% ipython --no-banner

In [1]: import numpy as np

In [2]: from numpy import linalg as LA

In [3]: np.set_printoptions(precision=1, suppress=True, linewidth=140, sign=" ")

In [4]: arr = np.loadtxt("data.csv", delimiter=",")

In [5]: arr
Out[5]: 
array([[ 1.,  0.,  0.,  0.,  0.,  0.,  0.,  0.,  0.,  0.,  0.,  0.,  0.,  0.,  0.,  0.],
       [-3.,  1.,  0.,  0.,  0.,  0.,  0.,  0.,  0.,  0.,  0.,  0.,  0.,  0.,  0.,  0.],
       [-3.,  3.,  1.,  0.,  0.,  0.,  0.,  0.,  0.,  0.,  0.,  0.,  0.,  0.,  0.,  0.],
       [ 1.,  2.,  3.,  1.,  0.,  0.,  0.,  0.,  0.,  0.,  0.,  0.,  0.,  0.,  0.,  0.],
       [-2.,  0.,  0., -1.,  1.,  0.,  0.,  0.,  0.,  0.,  0.,  0.,  0.,  0.,  0.,  0.],
       [ 0.,  3., -2.,  2., -3.,  1.,  0.,  0.,  0.,  0.,  0.,  0.,  0.,  0.,  0.,  0.],
       [ 2.,  0.,  3.,  0.,  1.,  0.,  1.,  0.,  0.,  0.,  0.,  0.,  0.,  0.,  0.,  0.],
       [ 3., -2.,  3.,  2., -1.,  2., -2.,  1.,  0.,  0.,  0.,  0.,  0.,  0.,  0.,  0.],
       [-2.,  1., -3.,  3., -3., -1.,  0.,  3.,  1.,  0.,  0.,  0.,  0.,  0.,  0.,  0.],
       [ 3., -1.,  2.,  0.,  0.,  2.,  3.,  0., -1.,  1.,  0.,  0.,  0.,  0.,  0.,  0.],
       [-1., -2.,  3., -2.,  0., -3., -2.,  1.,  3.,  3.,  1.,  0.,  0.,  0.,  0.,  0.],
       [ 3., -2., -3., -1., -3.,  3.,  0.,  0., -2., -3.,  0.,  1.,  0.,  0.,  0.,  0.],
       [-2.,  1.,  1.,  0.,  2., -3., -2., -2.,  3.,  0.,  3., -1.,  1.,  0.,  0.,  0.],
       [ 0.,  0.,  1.,  1., -3., -2., -3.,  0., -1.,  0., -1.,  1.,  0.,  1.,  0.,  0.],
       [-1., -2.,  1., -1., -3.,  3., -3.,  1.,  3., -2., -2., -3., -2.,  3.,  1.,  0.],
       [ 2.,  3.,  0., -1.,  3., -3., -2., -1.,  3.,  2.,  0., -2.,  2., -2.,  0.,  1.]])

In [6]: W = np.array([[0, 1, 1, 2, 3],
   ...:     [3, 3, 1, 0, 0],
   ...:     [2, 1, 2, 1, 3],
   ...:     [3, 1, 2, 1, 3],
   ...:     [0, 2, 2, 3, 2],
   ...:     [2, 0, 1, 3, 1],
   ...:     [1, 3, 2, 1, 0],
   ...:     [1, 2, 1, 3, 1],
   ...:     [2, 3, 0, 2, 1],
   ...:     [3, 1, 3, 3, 2],
   ...:     [1, 0, 0, 0, 1],
   ...:     [1, 0, 1, 3, 1],
   ...:     [0, 1, 3, 0, 0],
   ...:     [0, 0, 0, 3, 0],
   ...:     [0, 2, 0, 2, 2],
   ...:     [0, 1, 2, 0, 0]])

In [7]: b = np.array([6, 9, 4, 8, 6])

In [8]: hid = np.maximum(arr @ W + b, 0)

In [9]: (hid > 0).astype(int)
Out[9]: 
array([[ 1,  1,  1,  1,  1],
       [ 1,  1,  1,  1,  0],
       [ 1,  1,  1,  1,  0],
       [ 1,  1,  1,  1,  1],
       [ 1,  1,  1,  1,  0],
       [ 1,  1,  1,  1,  1],
       [ 1,  1,  1,  1,  1],
       [ 1,  1,  1,  1,  1],
       [ 1,  1,  0,  1,  0],
       [ 1,  1,  1,  1,  1],
       [ 1,  1,  1,  1,  1],
       [ 0,  0,  0,  0,  0],
       [ 1,  1,  1,  0,  1],
       [ 1,  0,  0,  0,  1],
       [ 0,  0,  0,  1,  0],
       [ 1,  1,  1,  1,  1]])

In [10]: (hid > 0).mean(axis=0)
Out[10]: array([ 0.9,  0.8,  0.8,  0.8,  0.6])

In [11]: Z = np.array([[5, -5, 3], [-5, -5, -2], [-2, -5, -5], [-4, 5, 4], [-2, 5, -4]])

In [12]: W @ Z
Out[12]: 
array([[-21,  15, -11],
       [ -2, -35,  -2],
       [ -9,  -5, -14],
       [ -4, -10, -11],
       [-30,   5, -10],
       [ -6,   5,   9],
       [-18, -25,  -9],
       [-21,   0,   2],
       [-15, -10,   4],
       [-12, -10,  -4],
       [  3,   0,  -1],
       [-11,  10,   6],
       [-11, -20, -17],
       [-12,  15,  12],
       [-22,  10,  -4],
       [ -9, -15, -12]])

In [13]: hid @ Z
Out[13]: 
array([[ -88.,  -10.,  -23.],
       [ -12.,  -90.,    7.],
       [ -19., -180.,    1.],
       [-123., -105.,  -80.],
       [ -53.,  -35.,    7.],
       [  21., -150.,   27.],
       [-184.,  -30.,  -95.],
       [-128.,  110.,  -57.],
       [  -2., -125.,   31.],
       [-209.,  -20.,  -88.],
       [-106.,   10.,  -25.],
       [   0.,    0.,    0.],
       [ -48.,  -95.,  -41.],
       [   4.,    5.,   -6.],
       [ -32.,   40.,   32.],
       [-180., -195., -148.]])

In [14]: (hid @ Z).round(6).argmax(axis=1)
Out[14]: array([ 1,  2,  2,  2,  2,  2,  1,  1,  2,  1,  1,  0,  2,  1,  1,  2])
